% ipython --no-banner

In [1]: import numpy as np

In [2]: from numpy import linalg as LA

In [3]: np.set_printoptions(precision=2, suppress=True, linewidth=100, sign=" ")

In [4]: F = np.load("layer5.npy")

In [5]: F
Out[5]: 
array([[-0.18,  0.5 , -2.28,  0.7 , -0.21, -1.29],
       [-0.4 , -0.8 ,  0.6 , -0.3 , -0.4 , -0.4 ],
       [-1.4 , -1.2 ,  1.7 , -0.3 , -1.8 ,  0.1 ],
       [-1.7 , -1.4 , -1.5 ,  0.5 ,  0.  , -0.3 ],
       [-0.2 ,  0.5 , -2.3 ,  0.7 , -0.2 , -1.3 ],
       [-0.4 , -0.7 ,  1.1 , -2.  , -0.7 ,  0.  ]])

In [6]: vec = np.array([-3, 3, -2, 3, 3, -1])

In [7]: y = F @ vec

In [8]: y
Out[8]: array([  9.36,  -4.1 ,  -9.2 ,   5.7 ,   9.5 , -11.2 ])

In [9]: np.round(LA.solve(F, F[:, 5]), 2) + 0
Out[9]: array([ 0.,  0.,  0.,  0.,  0.,  1.])

In [10]: feats = np.load("run5.npy")

In [11]: feats
Out[11]: 
array([[ 4,  5,  4,  5,  2,  5],
       [-1,  0, -1,  0, -3,  0]])

In [12]: U, sig = LA.svd(feats)
ValueError: too many values to unpack (expected 2)


In [13]: U, sig, Vh = LA.svd(feats, full_matrices=False)

In [14]: print(np.abs(Vh[0]))
[ 0.39  0.47  0.39  0.47  0.22  0.47]

In [15]: np.allclose(U * sig @ Vh, feats)
Out[15]: True

In [16]: np.abs(U[:, 0]).round(6).argmax()
Out[16]: np.int64(0)

In [17]: np.round(U.T @ U, 2) + 0
Out[17]: 
array([[ 1.,  0.],
       [ 0.,  1.]])

In [18]: sig / sig[0]
Out[18]: array([ 1.  ,  0.28])

In [19]: vec = np.array([2, -2, -3, 1, 1, -3])

In [20]: LA.norm(F @ vec) <= LA.norm(F, 2) * LA.norm(vec) + 1e-9
Out[20]: np.True_

In [21]: F @ vec
Out[21]: array([ 9.84, -0.5 , -7.9 ,  5.3 ,  9.9 , -5.4 ])

In [22]: F @ np.eye(6)[0]
Out[22]: array([-0.18, -0.4 , -1.4 , -1.7 , -0.2 , -0.4 ])

In [23]: print(np.einsum("ij,j->i", F, vec))
[ 9.84 -0.5  -7.9   5.3   9.9  -5.4 ]

In [24]: rng = np.random.default_rng(115)

In [25]: Y = feats + rng.integers(-2, 3, (2, 1)) @ rng.integers(-2, 3, (1, 6))

In [26]: Y
Out[26]: 
array([[ 3,  6,  3,  5,  2,  7],
       [-2,  1, -2,  0, -3,  2]])

In [27]: LA.matrix_rank(Y - feats, tol=1e-8)
Out[27]: np.int64(1)

In [28]: np.round(LA.svd(Y - feats, compute_uv=False), 2) + 0
Out[28]: array([ 3.74,  0.  ])

In [29]: gram = Y.T @ Y

In [30]: np.trace(gram), (Y ** 2).sum()
Out[30]: (np.int64(154), np.int64(154))

In [31]: LA.matrix_rank(gram)
Out[31]: np.int64(2)

In [32]: (Y @ Y.T).shape
Out[32]: (2, 2)

In [33]: m1 = np.array([[-3, 5, -3, -4, 2, -4],
    ...:     [-2, 1, -3, 4, 0, 0],
    ...:     [1, -5, -1, -2, -2, 5],
    ...:     [4, -3, 3, 0, 2, -4]])

In [34]: m1[-1] = m1[0] + 3 * m1[1]

In [35]: m1
Out[35]: 
array([[ -3,   5,  -3,  -4,   2,  -4],
       [ -2,   1,  -3,   4,   0,   0],
       [  1,  -5,  -1,  -2,  -2,   5],
       [ -9,   8, -12,   8,   2,  -4]])

In [36]: m1 @ m1
ValueError: matmul: Input operand 1 has a mismatch in its core dimension 0, with gufunc signature (n?,k),(k,m?)->(n?,m?) (size 4 is different from 6)


In [37]: gram = m1.T @ m1

In [38]: np.round(LA.eigvalsh(gram)[::-1], 2) + 0
Out[38]: array([ 439.72,   74.16,   28.12,    0.  ,    0.  ,    0.  ])

In [39]: np.trace(gram), (m1 ** 2).sum()
Out[39]: (np.int64(542), np.int64(542))

In [40]: np.diag(gram)
Out[40]: array([  95,  115,  163,  100,   12,   57])

In [41]: U, sig, Vh = LA.svd(m1)

In [42]: vecs = Vh[:(sig > 1e-8).sum()]

In [43]: vec = m1[1] + -1 * m1[0] + rng.integers(2) * np.eye(6)[1]

In [44]: vec
Out[44]: array([ 1., -4.,  0.,  8., -2.,  4.])

In [45]: np.allclose(vecs.T @ vecs @ vec, vec)
Out[45]: True

In [46]: rk = LA.matrix_rank(m1)

In [47]: rk
Out[47]: np.int64(3)

In [48]: ns = LA.svd(m1)[2][rk:].T

In [49]: np.round(m1 @ ns, 2) + 0
Out[49]: 
array([[ 0.,  0.,  0.],
       [ 0.,  0.,  0.],
       [ 0.,  0.,  0.],
       [ 0.,  0.,  0.]])

In [50]: print(LA.matrix_rank(m1.T @ m1), LA.matrix_rank(m1 @ m1.T))
3 3

In [51]: [int(LA.matrix_rank(m1[:, :j + 1])) for j in range(6)]
Out[51]: [1, 2, 3, 3, 3, 3]

In [52]: print(ns.shape)
(6, 3)

In [53]: mat = np.diag(3 * np.array([0, -1, 1, 3])) + np.array([[0, 0, -1, 2], [1, 0, 2, 1], [2, 0, 2, 1], [0, -2, 2, 0]])

In [54]: mat
Out[54]: 
array([[ 0,  0, -1,  2],
       [ 1, -3,  2,  1],
       [ 2,  0,  5,  1],
       [ 0, -2,  2,  9]])

In [55]: Q = mat.astype(float).copy()

In [56]: for j in range(4):
    ...:     Q[:, j] -= Q[:, :j] @ (Q[:, :j].T @ Q[:, j])
    ...:     Q[:, j] /= LA.norm(Q[:, j])
    ...: 

In [57]: np.round(Q.T @ mat, 2) + 0
Out[57]: 
array([[ 2.24, -1.34,  5.37,  1.34],
       [ 0.  ,  3.35, -0.84, -5.74],
       [ 0.  ,  0.  ,  2.12,  5.19],
       [ 0.  ,  0.  ,  0.  ,  5.04]])

In [58]: print(Q)
[[ 0.    0.   -0.47  0.88]
 [ 0.45 -0.72 -0.47 -0.25]
 [ 0.89  0.36  0.24  0.13]
 [ 0.   -0.6   0.71  0.38]]

In [59]: gram = Q.T @ Q

In [60]: gram.round(2) + 0
Out[60]: 
array([[ 1.,  0.,  0.,  0.],
       [ 0.,  1.,  0.,  0.],
       [ 0.,  0.,  1.,  0.],
       [ 0.,  0.,  0.,  1.]])

In [61]: (Q @ Q.T).shape
Out[61]: (4, 4)

In [62]: LA.svd(Q, compute_uv=False) ** 2
Out[62]: array([ 1.,  1.,  1.,  1.])

In [63]: np.allclose(gram, gram.T)
Out[63]: True

In [64]: print(np.trace(gram), (Q ** 2).sum())
4.0 4.0
